$ python -q
>>> import numpy as np
>>> import numpy.linalg as la
>>> np.set_printoptions(suppress=True, linewidth=100)
>>> A = np.loadtxt("sample18.csv", delimiter=",")
>>> print(A)
[[ -4.   0.   5.   3.   3.  -1.  -1.   0.]
 [ -2.   1.  -2.  -5.  -3.   5.   0.  -5.]
 [  1.  -2.  -2.  -2.  -1.   0.   4.  -1.]
 [  2.  -4.   2.   5.   3.   0.  -1.   4.]
 [ -3.   1.  -4.  -2.  -2.  -2.  -5.  -5.]
 [  5.  -5.   3.  -1.   1.   2.  -2.   2.]
 [ -1.  -1.   0.  -4.  -4.  -1.   2.   2.]
 [ -1.   5.  -2.   1.  -5.  -5.  -2.  -5.]
 [ -3.   3.   2.  -4.  -2.   0.   5.  -5.]
 [  3.  -5.   4.  -1.  -1.   3.  -3.   4.]
 [-14.   5.  -5. -22. -12.  24.  -1. -25.]]
>>> Q, vecs = la.qr(A[:, :5])[0], la.qr(A[:, 5:])[0]
>>> sig = la.svd(Q.T @ vecs, compute_uv=False)
>>> print(sig.round(2))
[0.98 0.86 0.47]
>>> print((sig > 0.9).sum())
1
>>> print(np.round(np.degrees(np.arccos(sig.clip(0, 1))), 2))
[11.84 30.32 61.79]
>>> print(round(float(la.norm(Q @ Q.T - vecs @ vecs.T, 2)), 2))
1.0
>>> x = np.array([5, -5, -3, 4, -5, -2, -2, 1])
>>> rhs = A @ x
>>> print(np.round(la.pinv(A) @ A, 2) + 0)
[[1. 0. 0. 0. 0. 0. 0. 0.]
 [0. 1. 0. 0. 0. 0. 0. 0.]
 [0. 0. 1. 0. 0. 0. 0. 0.]
 [0. 0. 0. 1. 0. 0. 0. 0.]
 [0. 0. 0. 0. 1. 0. 0. 0.]
 [0. 0. 0. 0. 0. 1. 0. 0.]
 [0. 0. 0. 0. 0. 0. 1. 0.]
 [0. 0. 0. 0. 0. 0. 0. 1.]]
>>> print(np.round(la.solve(A.T @ A, A.T @ rhs), 2))
[ 5. -5. -3.  4. -5. -2. -2.  1.]
>>> rng = np.random.default_rng(49)
>>> rhs = rhs + 0.1 * rng.normal(size=11)
>>> print(rhs.round(2))
[ -33.94  -28.86    9.02   34.85    3.01   34.01    3.94   13.84  -57.01   32.81 -179.02]
>>> coef, *_ = la.lstsq(A, rhs)
>>> print(coef.round(2))
[ 5.   -4.98 -3.01  3.96 -4.94 -2.01 -2.    1.  ]
>>> print(coef.round())
[ 5. -5. -3.  4. -5. -2. -2.  1.]
>>> left, sig, Vh = la.svd(A, full_matrices=False)
>>> print(np.round(left.T @ left, 2) + 0)
[[1. 0. 0. 0. 0. 0. 0. 0.]
 [0. 1. 0. 0. 0. 0. 0. 0.]
 [0. 0. 1. 0. 0. 0. 0. 0.]
 [0. 0. 0. 1. 0. 0. 0. 0.]
 [0. 0. 0. 0. 1. 0. 0. 0.]
 [0. 0. 0. 0. 0. 1. 0. 0.]
 [0. 0. 0. 0. 0. 0. 1. 0.]
 [0. 0. 0. 0. 0. 0. 0. 1.]]
>>> print(np.round(np.cumsum(sig ** 2) / np.sum(sig ** 2), 2))
[0.81 0.9  0.94 0.97 0.98 0.99 1.   1.  ]
>>> print(np.round(Vh @ Vh.T, 2) + 0)
[[1. 0. 0. 0. 0. 0. 0. 0.]
 [0. 1. 0. 0. 0. 0. 0. 0.]
 [0. 0. 1. 0. 0. 0. 0. 0.]
 [0. 0. 0. 1. 0. 0. 0. 0.]
 [0. 0. 0. 0. 1. 0. 0. 0.]
 [0. 0. 0. 0. 0. 1. 0. 0.]
 [0. 0. 0. 0. 0. 0. 1. 0.]
 [0. 0. 0. 0. 0. 0. 0. 1.]]
>>> print(np.round(sig / sig[0], 2))
[1.   0.33 0.21 0.2  0.14 0.1  0.08 0.06]
>>> print(left.shape, sig.shape, Vh.shape)
(11, 8) (8,) (8, 8)
>>> print(sig.round(2))
[47.97 15.92  9.93  9.41  6.59  4.62  3.84  2.7 ]
>>> print(np.round(left.T @ A @ Vh.T, 2) + 0)
[[47.97  0.    0.    0.    0.    0.    0.    0.  ]
 [ 0.   15.92  0.    0.    0.    0.    0.    0.  ]
 [ 0.    0.    9.93  0.    0.    0.    0.    0.  ]
 [ 0.    0.    0.    9.41  0.    0.    0.    0.  ]
 [ 0.    0.    0.    0.    6.59  0.    0.    0.  ]
 [ 0.    0.    0.    0.    0.    4.62  0.    0.  ]
 [ 0.    0.    0.    0.    0.    0.    3.84  0.  ]
 [ 0.    0.    0.    0.    0.    0.    0.    2.7 ]]
>>> print(np.round(A.mean(axis=0), 2))
[-1.55 -0.18  0.09 -2.91 -2.09  2.27 -0.36 -3.09]
>>> print(A.shape)
(11, 8)
>>> print(np.abs(A).max())
25.0
>>> print(A.sum(axis=1))
[  5. -11.  -3.  11. -22.   5.  -7. -14.  -4.   4. -50.]
>>> print(A.sum(axis=0))
[-17.  -2.   1. -32. -23.  25.  -4. -34.]
>>> print(np.diff(A, axis=0))
[[  2.   1.  -7.  -8.  -6.   6.   1.  -5.]
 [  3.  -3.   0.   3.   2.  -5.   4.   4.]
 [  1.  -2.   4.   7.   4.   0.  -5.   5.]
 [ -5.   5.  -6.  -7.  -5.  -2.  -4.  -9.]
 [  8.  -6.   7.   1.   3.   4.   3.   7.]
 [ -6.   4.  -3.  -3.  -5.  -3.   4.   0.]
 [  0.   6.  -2.   5.  -1.  -4.  -4.  -7.]
 [ -2.  -2.   4.  -5.   3.   5.   7.   0.]
 [  6.  -8.   2.   3.   1.   3.  -8.   9.]
 [-17.  10.  -9. -21. -11.  21.   2. -29.]]
>>> print(la.matrix_rank(A))
8
>>> print(np.round(la.svd(A, compute_uv=False), 2))
[47.97 15.92  9.93  9.41  6.59  4.62  3.84  2.7 ]
